$ ipython --no-banner

In [1]: import numpy as np

In [2]: from numpy import linalg as LA

In [3]: np.set_printoptions(precision=2, suppress=True, linewidth=100, floatmode="fixed")

In [4]: tidy = lambda a: np.round(a, 2) + 0

In [5]: data = np.load("a.npy")

In [6]: print(data)
[[ 0.00 -1.00 -1.00]
 [-1.00  0.00 -1.00]
 [-1.00 -1.00  0.00]]

In [7]: evals, evecs = LA.eigh(data)

In [8]: print(tidy(LA.eigvalsh(data @ data)))
[1.00 1.00 4.00]

In [9]: print(np.unique(evals.round(6) + 0, return_counts=True)[1])
[1 2]

In [10]: print(tidy(LA.svd(data, compute_uv=False)))
[2.00 1.00 1.00]

In [11]: print(tidy(LA.eigvalsh(data + 5 * np.eye(3))))
[3.00 6.00 6.00]

In [12]: print((evals > 1e-8).sum(), (evals < -1e-8).sum())
2 1

In [13]: print(tidy(evecs @ np.diag(evals) @ evecs.T))
[[ 0.00 -1.00 -1.00]
 [-1.00  0.00 -1.00]
 [-1.00 -1.00  0.00]]

In [14]: print(np.all(LA.eigvalsh(data) > 0))
False

In [15]: out = LA.inv(data)

In [16]: print(tidy(LA.det(data) * out))
[[-1.00  1.00  1.00]
 [ 1.00 -1.00  1.00]
 [ 1.00  1.00 -1.00]]

In [17]: print(out)
[[ 0.50 -0.50 -0.50]
 [-0.50  0.50 -0.50]
 [-0.50 -0.50  0.50]]

In [18]: print(tidy(LA.det(data) * LA.det(out)))
1.0

In [19]: print(tidy(LA.slogdet(data)[0]))
-1.0

In [20]: print(tidy(LA.cond(data)))
2.0

In [21]: print((np.abs(out) > 1e-9).astype(int))
[[1 1 1]
 [1 1 1]
 [1 1 1]]

In [22]: print(np.allclose(out, data.T))
False

In [23]: r0 = np.array([1, 3, 1])

In [24]: print(np.polyval(r0, data[0]))
[ 1.00 -1.00 -1.00]

In [25]: print(np.cross(data[0, :3], data[1, :3]))
[ 1.00  1.00 -1.00]

In [26]: W0 = np.loadtxt("m.csv", delimiter=",")

In [27]: print(W0)
[[3.00 3.00]
 [3.00 6.00]]

In [28]: Lm = LA.cholesky(W0)

In [29]: print(tidy(W0 / np.sqrt(np.outer(np.diag(W0), np.diag(W0)))))
[[1.00 0.71]
 [0.71 1.00]]

In [30]: print(tidy(np.prod(np.diag(Lm)) ** 2), tidy(LA.det(W0)))
9.0 9.0

In [31]: print(tidy(np.diag(Lm) ** 2))
[3.00 3.00]

In [32]: print(tidy(Lm))
[[1.73 0.00]
 [1.73 1.73]]

In [33]: ang = np.radians(135)

In [34]: Rm = np.eye(2)

In [35]: Rm[1, 1] = Rm[0, 0] = np.cos(ang)

In [36]: Rm[1, 0], Rm[0, 1] = -np.sin(ang), np.sin(ang)

In [37]: print(tidy(Rm))
[[-0.71  0.71]
 [-0.71 -0.71]]

In [38]: out = W0 @ Rm.T

In [39]: print(np.allclose(LA.norm(W0, axis=1), LA.norm(out, axis=1)))
True

In [40]: print(tidy(out))
[[ 0.00 -4.24]
 [ 2.12 -6.36]]

In [41]: print(tidy(np.abs(out - W0).max(axis=0)))
[ 3.00 12.36]

In [42]: Q = W0.astype(float).copy()

In [43]: for j in range(2):
    ...:     Q[:, j] -= Q[:, :j] @ (Q[:, :j].T @ Q[:, j])
    ...:     Q[:, j] /= LA.norm(Q[:, j])
    ...: 

In [44]: print(tidy(Q.T @ W0))
[[4.24 6.36]
 [0.00 2.12]]

In [45]: print(tidy(Q))
[[ 0.71 -0.71]
 [ 0.71  0.71]]

In [46]: x = np.array([4, -3])

In [47]: target = Q @ x

In [48]: print(tidy(target))
[4.95 0.71]

In [49]: print(tidy(LA.solve(Q, target + Q[:, 1])))
[ 4.00 -2.00]

In [50]: print(tidy(LA.solve(Q, target)))
[ 4.00 -3.00]

In [51]: print(tidy(LA.solve(Q.T, Q[1])))
[0.00 1.00]

In [52]: P = np.triu(np.array([[3, 0], [2, 2]]), 1) + np.eye(2)

In [53]: out = P @ W0 @ LA.inv(P)

In [54]: print(tidy(LA.det(out)))
9.0

In [55]: print(tidy(np.poly(out)))
[ 1.00 -9.00  9.00]

In [56]: print(out)
[[3.00 3.00]
 [3.00 6.00]]

In [57]: print(LA.matrix_rank(out))
2

In [58]: print(np.trace(out), np.trace(W0))
9.0 9.0

In [59]: print(P @ W0 - W0 @ P)
[[0.00 0.00]
 [0.00 0.00]]

In [60]: out = np.array([[-2, 2], [-1, -1], [-3, -1]])

In [61]: arr = np.kron(np.eye(3, dtype=int), out)

In [62]: print(arr)
[[-2  2  0  0  0  0]
 [-1 -1  0  0  0  0]
 [-3 -1  0  0  0  0]
 [ 0  0 -2  2  0  0]
 [ 0  0 -1 -1  0  0]
 [ 0  0 -3 -1  0  0]
 [ 0  0  0  0 -2  2]
 [ 0  0  0  0 -1 -1]
 [ 0  0  0  0 -3 -1]]

In [63]: x = np.array([1, -1, 3, -2, 2, -2])

In [64]: target = arr @ x

In [65]: print(tidy(LA.pinv(arr) @ arr))
[[1.00 0.00 0.00 0.00 0.00 0.00]
 [0.00 1.00 0.00 0.00 0.00 0.00]
 [0.00 0.00 1.00 0.00 0.00 0.00]
 [0.00 0.00 0.00 1.00 0.00 0.00]
 [0.00 0.00 0.00 0.00 1.00 0.00]
 [0.00 0.00 0.00 0.00 0.00 1.00]]

In [66]: print(target)
[ -4   0  -2 -10  -1  -7  -8   0  -4]

In [67]: rng = np.random.default_rng(337)

In [68]: target = target + 0.05 * rng.normal(size=9)

In [69]: print(tidy(target))
[ -3.99  -0.03  -2.01 -10.01  -0.88  -6.98  -8.00  -0.01  -3.98]

In [70]: beta, *_ = LA.lstsq(arr, target)

In [71]: print(tidy(LA.norm(target - arr @ beta)))
0.1

In [72]: print(tidy(beta))
[ 1.00 -0.99  2.99 -2.03  2.00 -2.00]

In [73]: print([round(float(LA.norm(LA.solve(arr.T @ arr + lam * np.eye(6), arr.T @ target))), 2) for lam in (0, 1, 10, 100)])
[4.8, 4.34, 2.45, 0.49]

In [74]: print(arr.reshape(-1, 2))
[[-2  2]
 [ 0  0]
 [ 0  0]
 [-1 -1]
 [ 0  0]
 [ 0  0]
 [-3 -1]
 [ 0  0]
 [ 0  0]
 [ 0  0]
 [-2  2]
 [ 0  0]
 [ 0  0]
 [-1 -1]
 [ 0  0]
 [ 0  0]
 [-3 -1]
 [ 0  0]
 [ 0  0]
 [ 0  0]
 [-2  2]
 [ 0  0]
 [ 0  0]
 [-1 -1]
 [ 0  0]
 [ 0  0]
 [-3 -1]]

In [75]: t3 = arr.reshape(9, 2, -1)

In [76]: print(t3.transpose(1, 0, 2))
[[[-2  2  0]
  [-1 -1  0]
  [-3 -1  0]
  [ 0  0 -2]
  [ 0  0 -1]
  [ 0  0 -3]
  [ 0  0  0]
  [ 0  0  0]
  [ 0  0  0]]

 [[ 0  0  0]
  [ 0  0  0]
  [ 0  0  0]
  [ 2  0  0]
  [-1  0  0]
  [-1  0  0]
  [ 0 -2  2]
  [ 0 -1 -1]
  [ 0 -3 -1]]]

In [77]: print(t3.sum(axis=1))
[[-2  2  0]
 [-1 -1  0]
 [-3 -1  0]
 [ 2  0 -2]
 [-1  0 -1]
 [-1  0 -3]
 [ 0 -2  2]
 [ 0 -1 -1]
 [ 0 -3 -1]]

In [78]: print(t3[:, 0])
[[-2  2  0]
 [-1 -1  0]
 [-3 -1  0]
 [ 0  0 -2]
 [ 0  0 -1]
 [ 0  0 -3]
 [ 0  0  0]
 [ 0  0  0]
 [ 0  0  0]]

In [79]: print(np.swapaxes(t3, 1, 2)[3])
[[ 0  2]
 [ 0  0]
 [-2  0]]

In [80]: print(np.einsum("ihd,ihd->ih", t3, t3))
[[ 8  0]
 [ 2  0]
 [10  0]
 [ 4  4]
 [ 1  1]
 [ 9  1]
 [ 0  8]
 [ 0  2]
 [ 0 10]]

In [81]: cov = arr.T @ arr

In [82]: print(tidy(LA.eigvalsh(cov)[::-1]))
[14.00 14.00 14.00  6.00  6.00  6.00]

In [83]: print((arr @ arr.T).shape)
(9, 9)

In [84]: print(tidy(LA.svd(arr, compute_uv=False) ** 2))
[14.00 14.00 14.00  6.00  6.00  6.00]

In [85]: print(LA.matrix_rank(cov))
6

In [86]: print(np.allclose(cov, cov.T))
True

In [87]: J = np.load("case18.npy")

In [88]: print(J)
[[2 0 0 0]
 [0 5 1 3]
 [0 0 2 0]
 [0 0 5 2]]

In [89]: evals, evecs = LA.eig(J)

In [90]: print(tidy(np.sort(LA.eigvals(J @ J))))
[ 4.00  4.00  4.00 25.00]

In [91]: print(J @ evecs[:, 0] - evals[0] * evecs[:, 0])
[0.00 0.00 0.00 0.00]

In [92]: Q, Rm = LA.qr(J)

In [93]: print(tidy(Q))
[[ 1.00  0.00  0.00  0.00]
 [ 0.00  1.00  0.00  0.00]
 [ 0.00  0.00 -0.37 -0.93]
 [ 0.00  0.00 -0.93  0.37]]

In [94]: print(abs(Rm[0, 0]), tidy(LA.norm(J[:, 0])))
2.0 2.0

In [95]: print(tidy(np.abs(np.diag(Rm))))
[2.00 5.00 5.39 0.74]

In [96]: print(Q.shape, Rm.shape)
(4, 4) (4, 4)

In [97]: print(tidy(Q.T @ Q))
[[1.00 0.00 0.00 0.00]
 [0.00 1.00 0.00 0.00]
 [0.00 0.00 1.00 0.00]
 [0.00 0.00 0.00 1.00]]

In [98]: print(tidy(Rm))
[[ 2.00  0.00  0.00  0.00]
 [ 0.00  5.00  1.00  3.00]
 [ 0.00  0.00 -5.39 -1.86]
 [ 0.00  0.00  0.00  0.74]]

In [99]: print(np.trace(Q @ Q.T))
4.0

In [100]: print(tidy(Q @ Rm))
[[2.00 0.00 0.00 0.00]
 [0.00 5.00 1.00 3.00]
 [0.00 0.00 2.00 0.00]
 [0.00 0.00 5.00 2.00]]

In [101]: X = np.array([[0.2, -0.4, 0.8],
     ...:     [-1.9, 0.4, 1.2],
     ...:     [0.1, 0.2, 0.4],
     ...:     [-0.3, 1.1, 0.1]])

In [102]: X[0] = X[3] + 0.02 * rng.normal(size=3)

In [103]: print(tidy(X))
[[-0.31  1.09  0.11]
 [-1.90  0.40  1.20]
 [ 0.10  0.20  0.40]
 [-0.30  1.10  0.10]]

In [104]: cov = X.T @ X

In [105]: print((X @ X.T).shape)
(4, 4)

In [106]: print(tidy(LA.svd(X, compute_uv=False) ** 2))
[6.02 1.85 0.16]

In [107]: print(LA.matrix_rank(cov))
3

In [108]: print(tidy(np.diag(cov)))
[3.80 2.61 1.62]

In [109]: x = np.array([4, 2, 5])

In [110]: target = X @ x

In [111]: print(tidy(LA.pinv(X) @ X))
[[1.00 0.00 0.00]
 [0.00 1.00 0.00]
 [0.00 0.00 1.00]]

In [112]: print(tidy(LA.lstsq(X, target)[0]))
[4.00 2.00 5.00]

In [113]: target = target + 0.1 * rng.normal(size=4)

In [114]: print(tidy(target))
[ 1.42 -0.86  2.89  1.37]

In [115]: beta, *_ = LA.lstsq(X, target)

In [116]: print(tidy(LA.norm(target - X @ beta)))
0.03

In [117]: print(tidy(beta))
[4.15 1.93 5.22]

In [118]: print(tidy(X.T @ (target - X @ beta)))
[0.00 0.00 0.00]

In [119]: t3 = np.stack([X, -2 * X, X[::-1]])

In [120]: print(tidy(t3.sum(axis=0)))
[[ 0.01  0.01 -0.01]
 [ 2.00 -0.20 -0.80]
 [-2.00  0.20  0.80]
 [-0.01 -0.01  0.01]]

In [121]: print(LA.matrix_rank(t3))
[3 3 3]

In [122]: print(t3.shape)
(3, 4, 3)

In [123]: Q = X.astype(float).copy()

In [124]: for j in range(3):
     ...:     Q[:, j] -= Q[:, :j] @ (Q[:, :j].T @ Q[:, j])
     ...:     Q[:, j] /= LA.norm(Q[:, j])
     ...: 

In [125]: print(tidy(Q.T @ X))
[[ 1.95 -0.72 -1.18]
 [ 0.00  1.45 -0.04]
 [ 0.00  0.00  0.47]]

In [126]: print(tidy(Q))
[[-0.16  0.68 -0.10]
 [-0.97 -0.21  0.09]
 [ 0.05  0.16  0.99]
 [-0.15  0.68 -0.11]]
